$ python -q
>>> import numpy as np
>>> import numpy.linalg as la
>>> np.set_printoptions(suppress=True, linewidth=200)
>>> mat = np.load("block10.npy")
>>> mat.round(3)
array([[ 1.   ,  0.   ,  0.   ,  0.   ,  0.   ,  0.   ,  0.   ,  0.   ],
       [ 0.   ,  1.   ,  0.   ,  0.   ,  0.   ,  0.   ,  0.   ,  0.   ],
       [ 0.   ,  0.   ,  1.   ,  0.   ,  0.   ,  0.   ,  0.   ,  0.   ],
       [ 0.   ,  0.   ,  0.   , -0.5  ,  0.866,  0.   ,  0.   ,  0.   ],
       [ 0.   ,  0.   ,  0.   , -0.866, -0.5  ,  0.   ,  0.   ,  0.   ],
       [ 0.   ,  0.   ,  0.   ,  0.   ,  0.   ,  1.   ,  0.   ,  0.   ],
       [ 0.   ,  0.   ,  0.   ,  0.   ,  0.   ,  0.   ,  1.   ,  0.   ],
       [ 0.   ,  0.   ,  0.   ,  0.   ,  0.   ,  0.   ,  0.   ,  1.   ]])
>>> (la.matrix_power((mat != 0) + (mat.T != 0) + np.eye(8), 8) > 0).astype(int)
array([[1, 0, 0, 0, 0, 0, 0, 0],
       [0, 1, 0, 0, 0, 0, 0, 0],
       [0, 0, 1, 0, 0, 0, 0, 0],
       [0, 0, 0, 1, 1, 0, 0, 0],
       [0, 0, 0, 1, 1, 0, 0, 0],
       [0, 0, 0, 0, 0, 1, 0, 0],
       [0, 0, 0, 0, 0, 0, 1, 0],
       [0, 0, 0, 0, 0, 0, 0, 1]])
>>> np.round(mat @ mat, 3)
array([[ 1.   ,  0.   ,  0.   ,  0.   ,  0.   ,  0.   ,  0.   ,  0.   ],
       [ 0.   ,  1.   ,  0.   ,  0.   ,  0.   ,  0.   ,  0.   ,  0.   ],
       [ 0.   ,  0.   ,  1.   ,  0.   ,  0.   ,  0.   ,  0.   ,  0.   ],
       [ 0.   ,  0.   ,  0.   , -0.5  , -0.866,  0.   ,  0.   ,  0.   ],
       [ 0.   ,  0.   ,  0.   ,  0.866, -0.5  ,  0.   ,  0.   ,  0.   ],
       [ 0.   ,  0.   ,  0.   ,  0.   ,  0.   ,  1.   ,  0.   ,  0.   ],
       [ 0.   ,  0.   ,  0.   ,  0.   ,  0.   ,  0.   ,  1.   ,  0.   ],
       [ 0.   ,  0.   ,  0.   ,  0.   ,  0.   ,  0.   ,  0.   ,  1.   ]])
>>> np.flatnonzero(la.matrix_power((mat != 0) + (mat.T != 0) + np.eye(8), 8)[3])
array([3, 4])
>>> np.round(la.norm(mat, axis=0), 3)
array([1., 1., 1., 1., 1., 1., 1., 1.])
>>> np.round(mat @ mat.T, 3) + 0
array([[1., 0., 0., 0., 0., 0., 0., 0.],
       [0., 1., 0., 0., 0., 0., 0., 0.],
       [0., 0., 1., 0., 0., 0., 0., 0.],
       [0., 0., 0., 1., 0., 0., 0., 0.],
       [0., 0., 0., 0., 1., 0., 0., 0.],
       [0., 0., 0., 0., 0., 1., 0., 0.],
       [0., 0., 0., 0., 0., 0., 1., 0.],
       [0., 0., 0., 0., 0., 0., 0., 1.]])
>>> mat[:, 6] @ mat[:, 2]
np.float64(0.0)
>>> np.round(np.sort(np.abs(la.eigvals(mat))), 3)
array([1., 1., 1., 1., 1., 1., 1., 1.])
>>> np.allclose(mat @ mat.T, mat.T @ mat)
True
>>> round(float(np.abs(la.eigvals(mat)).max()), 3)
1.0
>>> np.trace(mat)
np.float64(5.0)
>>> round(la.det(mat), 3)
np.float64(1.0)
>>> np.round((mat + mat.T) / 2, 3)
array([[ 1. ,  0. ,  0. ,  0. ,  0. ,  0. ,  0. ,  0. ],
       [ 0. ,  1. ,  0. ,  0. ,  0. ,  0. ,  0. ,  0. ],
       [ 0. ,  0. ,  1. ,  0. ,  0. ,  0. ,  0. ,  0. ],
       [ 0. ,  0. ,  0. , -0.5,  0. ,  0. ,  0. ,  0. ],
       [ 0. ,  0. ,  0. ,  0. , -0.5,  0. ,  0. ,  0. ],
       [ 0. ,  0. ,  0. ,  0. ,  0. ,  1. ,  0. ,  0. ],
       [ 0. ,  0. ,  0. ,  0. ,  0. ,  0. ,  1. ,  0. ],
       [ 0. ,  0. ,  0. ,  0. ,  0. ,  0. ,  0. ,  1. ]])
